In [1]: import numpy as np

In [2]: from numpy import linalg as LA

In [3]: np.set_printoptions(suppress=True, linewidth=100)

In [4]: W0 = np.array([[1, -2, -3, 0], [0, 3, 2, -3], [-2, 3, 0, -3], [-1, -1, -2, -1]])

In [5]: W0
Out[5]: 
array([[ 1, -2, -3,  0],
       [ 0,  3,  2, -3],
       [-2,  3,  0, -3],
       [-1, -1, -2, -1]])

In [6]: hat = np.triu(np.array([[1, 1, 2, 2], [1, 3, 3, 0], [1, 1, 3, 3], [1, 1, 3, 1]]), 1) + np.eye(4)

In [7]: A2 = hat @ W0 @ LA.inv(hat)

In [8]: LA.matrix_rank(A2)
Out[8]: np.int64(4)

In [9]: np.trace(A2), np.trace(W0)
Out[9]: (np.float64(3.0), np.int64(3))

In [10]: hat @ W0 - W0 @ hat
Out[10]: 
array([[ -6.,   6.,   2.,  -4.],
       [ -6.,   9.,  -9., -15.],
       [ -3.,  -1., -11.,   1.],
       [  0.,   1.,   5.,   8.]])

In [11]: np.round(np.poly(A2), 2)
Out[11]: array([  1.,  -3., -22.,  25.,  28.])

In [12]: A2 = W0 / np.sqrt((W0 ** 2).mean(axis=1, keepdims=True))

In [13]: LA.matrix_rank(W0 - W0.mean(axis=1, keepdims=True))
Out[13]: np.int64(3)

In [14]: W0 - W0.mean(axis=1, keepdims=True)
Out[14]: 
array([[ 2.  , -1.  , -2.  ,  1.  ],
       [-0.5 ,  2.5 ,  1.5 , -3.5 ],
       [-1.5 ,  3.5 ,  0.5 , -2.5 ],
       [ 0.25,  0.25, -0.75,  0.25]])

In [15]: Q = W0.astype(float).copy()

In [16]: for j in range(4):
    ...:     Q[:, j] -= Q[:, :j] @ (Q[:, :j].T @ Q[:, j])
    ...:     Q[:, j] /= LA.norm(Q[:, j])
    ...: 

In [17]: np.round(Q.T @ W0, 2) + 0
Out[17]: 
array([[ 2.45, -2.86, -0.41,  2.86],
       [ 0.  ,  3.85,  3.33, -2.29],
       [ 0.  ,  0.  ,  2.39,  2.01],
       [ 0.  ,  0.  ,  0.  ,  1.24]])

In [18]: np.round(Q.T @ Q, 2) + 0
Out[18]: 
array([[1., 0., 0., 0.],
       [0., 1., 0., 0.],
       [0., 0., 1., 0.],
       [0., 0., 0., 1.]])

In [19]: Q.round(2)
Out[19]: 
array([[ 0.41, -0.22, -0.88,  0.09],
       [ 0.  ,  0.78, -0.25, -0.58],
       [-0.82,  0.17, -0.38,  0.4 ],
       [-0.41, -0.56, -0.12, -0.71]])

In [20]: W = np.array([[4, 1, 7, 1, 2, -7],
    ...:     [-6, -9, 0, 6, -6, 8],
    ...:     [-1, -4, -2, -4, -2, -1],
    ...:     [9, -6, 5, 1, 5, 4]])

In [21]: beta = np.array([-1, 0, 1, -2, 0, 2])

In [22]: hid = np.maximum(W0 @ W + beta, 0)

In [23]: (hid > 0).astype(int)
Out[23]: 
array([[1, 1, 1, 0, 1, 0],
       [0, 0, 0, 1, 0, 1],
       [0, 0, 0, 1, 0, 1],
       [0, 1, 0, 0, 1, 0]])

In [24]: hid
Out[24]: 
array([[18, 31, 14,  0, 20,  0],
       [ 0,  0,  0,  5,  0, 12],
       [ 0,  0,  0, 11,  0, 28],
       [ 0, 22,  0,  0,  3,  0]])

In [25]: LA.matrix_rank(hid)
Out[25]: np.int64(4)

In [26]: W2 = np.array([[0, 1, 2], [0, 2, -2], [-2, 2, 2], [1, 2, 2], [1, 0, -1], [1, -2, 1]])

In [27]: (hid @ W2).round(6).argmax(axis=1)
Out[27]: array([1, 2, 2, 1])

In [28]: hid @ W2
Out[28]: 
array([[ -8, 108, -18],
       [ 17, -14,  22],
       [ 39, -34,  50],
       [  3,  44, -47]])

In [29]: W @ W2
Out[29]: 
array([[-18,  36,  13],
       [  8, -28,  32],
       [ -3, -19,  -5],
       [  0,   1,  41]])

In [30]: X = np.array([[2.0, 0.0, 2.0, 3.0],
    ...:     [0.0, 3.0, 0.0, 4.0],
    ...:     [0.0, 4.0, 7.0, 9.0],
    ...:     [0.0, 2.0, 7.0, 9.0]])

In [31]: hat = np.triu(np.array([[-4, -1, 2, 3], [7, -4, -4, -4], [-8, 4, 8, 9], [3, 0, 0, -1]]), 1) + np.eye(4)

In [32]: A2 = hat @ X @ LA.inv(hat)

In [33]: np.trace(A2), np.trace(X)
Out[33]: (np.float64(21.0), np.float64(21.0))

In [34]: np.round(np.poly(A2), 2)
Out[34]: array([   1.,  -21.,   78., -136.,  112.])

In [35]: round(LA.det(A2), 2)
Out[35]: np.float64(112.0)

In [36]: feats = np.load("arr.npy")

In [37]: feats
Out[37]: 
array([[-5.68, -8.16, -1.08],
       [ 9.91,  1.27, -0.38],
       [-5.62,  3.78, -7.36],
       [-9.04,  4.13,  1.13],
       [-9.73,  2.23, -0.62],
       [ 8.7 ,  4.89, -0.7 ],
       [-9.54, -1.36,  2.66],
       [-9.82,  1.42, -1.24],
       [ 7.93,  3.31, -5.11],
       [ 3.8 ,  7.59, -5.28]])

In [38]: vec = np.array([0, -2, 1])

In [39]: a = np.maximum(feats @ vec, 0)

In [40]: np.flatnonzero(a > 1e-9)
Out[40]: array([0, 6])

In [41]: np.maximum(feats @ (3 * vec), 0)
Out[41]: array([45.72,  0.  ,  0.  ,  0.  ,  0.  ,  0.  , 16.14,  0.  ,  0.  ,  0.  ])

In [42]: np.round(feats.T @ a, 2)
Out[42]: array([-137.89, -131.68,   -2.15])

In [43]: Q, V = LA.qr(feats[:, :2])[0], LA.qr(feats[:, 2:])[0]

In [44]: sig = LA.svd(Q.T @ V, compute_uv=False)

In [45]: print(sig.round(2))
[0.53]

In [46]: np.round(np.degrees(np.arccos(sig.clip(0, 1))), 2)
Out[46]: array([58.08])

In [47]: np.round(LA.norm(Q @ Q.T - V @ V.T, 2), 2)
Out[47]: np.float64(1.0)

In [48]: print((sig > 0.9).sum())
0

In [49]: gram = np.cov(feats, rowvar=False)

In [50]: np.round(feats.std(axis=0), 2)
Out[50]: array([8.02, 4.05, 2.96])

In [51]: np.round(LA.eigvalsh(gram)[::-1], 2)
Out[51]: array([75.45, 16.83,  7.14])

In [52]: np.round(np.corrcoef(feats[:, 2], feats[:, 0])[0, 1], 2)
Out[52]: np.float64(-0.31)

In [53]: Xs = feats - feats.mean(axis=0)

In [54]: U, sig, VT = LA.svd(Xs, full_matrices=False)

In [55]: np.searchsorted(np.cumsum(sig ** 2) / (sig ** 2).sum(), 0.9) + 1
Out[55]: np.int64(2)

In [56]: arr = np.array([[1.0, 0.2, 0.04], [0.2, 1.0, 0.2], [0.04, 0.2, 1.0]])

In [57]: # equal to its transpose

In [58]: evals, V = LA.eigh(arr)

In [59]: vec = np.array([1, -2, -1])

In [60]: print(np.round(V * np.abs(evals) @ V.T, 2))
[[1.   0.2  0.04]
 [0.2  1.   0.2 ]
 [0.04 0.2  1.  ]]

In [61]: np.round(LA.eigvalsh(arr[1:, 1:]), 2)
Out[61]: array([0.8, 1.2])

In [62]: np.round(V * np.maximum(evals, 0) @ V.T, 2)
Out[62]: 
array([[1.  , 0.2 , 0.04],
       [0.2 , 1.  , 0.2 ],
       [0.04, 0.2 , 1.  ]])

In [63]: rng = np.random.default_rng(1223)

In [64]: labels = rng.permutation(3)

In [65]: labels
Out[65]: array([2, 1, 0])

In [66]: A2 = arr[labels][:, labels]

In [67]: A2
Out[67]: 
array([[1.  , 0.2 , 0.04],
       [0.2 , 1.  , 0.2 ],
       [0.04, 0.2 , 1.  ]])

In [68]: np.trace(A2)
Out[68]: np.float64(3.0)

In [69]: print(np.allclose(A2, arr))
True

In [70]: np.round(LA.det(A2), 2), np.round(LA.det(arr[labels]), 2)
Out[70]: (np.float64(0.92), np.float64(-0.92))

In [71]: np.round(np.sort(np.abs(LA.eigvals(A2))), 2)
Out[71]: array([0.74, 0.96, 1.3 ])

In [72]: A2 = arr / np.sqrt((arr ** 2).mean(axis=1, keepdims=True))

In [73]: LA.matrix_rank(A2) == LA.matrix_rank(arr)
Out[73]: np.True_

In [74]: np.round(arr - arr.mean(axis=1, keepdims=True), 2)
Out[74]: 
array([[ 0.59, -0.21, -0.37],
       [-0.27,  0.53, -0.27],
       [-0.37, -0.21,  0.59]])
